% python3 -q
>>> import numpy as np
>>> np.set_printoptions(precision=2, suppress=True, linewidth=100)
>>> mat = np.loadtxt("arr.csv", delimiter=",")
>>> mat
array([[1., 1., 0., 0., 0., 0., 2., 1., 1.],
       [0., 1., 0., 1., 1., 0., 1., 0., 2.],
       [0., 0., 0., 1., 0., 1., 2., 2., 2.],
       [0., 0., 0., 1., 0., 1., 1., 0., 0.],
       [0., 0., 0., 0., 0., 0., 1., 0., 2.],
       [0., 0., 0., 0., 0., 1., 1., 1., 0.],
       [0., 0., 0., 0., 0., 0., 0., 1., 0.],
       [0., 0., 0., 0., 0., 0., 0., 0., 2.],
       [0., 0., 0., 0., 0., 0., 0., 0., 0.]])
>>> U, sv, vt = np.linalg.svd(mat)
>>> sv.round(2) + 0
array([5.61, 2.72, 1.7 , 1.64, 1.07, 0.53, 0.38, 0.  , 0.  ])
>>> Y = U[:, :7] @ np.diag(sv[:7]) @ vt[:7]
>>> print(Y.round(2) + 0)
[[1. 1. 0. 0. 0. 0. 2. 1. 1.]
 [0. 1. 0. 1. 1. 0. 1. 0. 2.]
 [0. 0. 0. 1. 0. 1. 2. 2. 2.]
 [0. 0. 0. 1. 0. 1. 1. 0. 0.]
 [0. 0. 0. 0. 0. 0. 1. 0. 2.]
 [0. 0. 0. 0. 0. 1. 1. 1. 0.]
 [0. 0. 0. 0. 0. 0. 0. 1. 0.]
 [0. 0. 0. 0. 0. 0. 0. 0. 2.]
 [0. 0. 0. 0. 0. 0. 0. 0. 0.]]
>>> [round(float(x), 2) for x in np.linalg.svd(mat, compute_uv=False)[:3]]
[5.61, 2.72, 1.7]
>>> np.argsort(-np.linalg.norm(mat, axis=0).round(6), kind="stable")[:3]
array([8, 6, 7])
>>> np.round(np.linalg.norm(mat, 2) / np.linalg.norm(mat), 2)
np.float64(0.83)
>>> np.linalg.matrix_rank(mat - mat[0, 0] * np.eye(9))
np.int64(8)
>>> print(np.sort(np.linalg.eigvals(mat)))
[0. 0. 0. 0. 0. 1. 1. 1. 1.]
>>> np.prod(np.diag(mat)), round(float(np.linalg.det(mat)), 2)
(np.float64(0.0), 0.0)
>>> [int(np.linalg.matrix_rank(np.linalg.matrix_power(mat, p))) for p in range(1, 10)]
[7, 6, 5, 4, 4, 4, 4, 4, 4]
>>> U, sv = np.linalg.svd(mat)
Traceback (most recent call last):
  File "<python-input-15>", line 1, in <module>
    U, sv = np.linalg.svd(mat)
    ^^^^^
ValueError: too many values to unpack (expected 2)
>>> U, sv, vt = np.linalg.svd(mat, full_matrices=False)
>>> np.round(U.T @ mat @ vt.T, 2) + 0
array([[5.61, 0.  , 0.  , 0.  , 0.  , 0.  , 0.  , 0.  , 0.  ],
       [0.  , 2.72, 0.  , 0.  , 0.  , 0.  , 0.  , 0.  , 0.  ],
       [0.  , 0.  , 1.7 , 0.  , 0.  , 0.  , 0.  , 0.  , 0.  ],
       [0.  , 0.  , 0.  , 1.64, 0.  , 0.  , 0.  , 0.  , 0.  ],
       [0.  , 0.  , 0.  , 0.  , 1.07, 0.  , 0.  , 0.  , 0.  ],
       [0.  , 0.  , 0.  , 0.  , 0.  , 0.53, 0.  , 0.  , 0.  ],
       [0.  , 0.  , 0.  , 0.  , 0.  , 0.  , 0.38, 0.  , 0.  ],
       [0.  , 0.  , 0.  , 0.  , 0.  , 0.  , 0.  , 0.  , 0.  ],
       [0.  , 0.  , 0.  , 0.  , 0.  , 0.  , 0.  , 0.  , 0.  ]])
>>> print(np.round(U.T @ U, 2) + 0)
[[1. 0. 0. 0. 0. 0. 0. 0. 0.]
 [0. 1. 0. 0. 0. 0. 0. 0. 0.]
 [0. 0. 1. 0. 0. 0. 0. 0. 0.]
 [0. 0. 0. 1. 0. 0. 0. 0. 0.]
 [0. 0. 0. 0. 1. 0. 0. 0. 0.]
 [0. 0. 0. 0. 0. 1. 0. 0. 0.]
 [0. 0. 0. 0. 0. 0. 1. 0. 0.]
 [0. 0. 0. 0. 0. 0. 0. 1. 0.]
 [0. 0. 0. 0. 0. 0. 0. 0. 1.]]
>>> print((sv > 1e-8).sum())
7
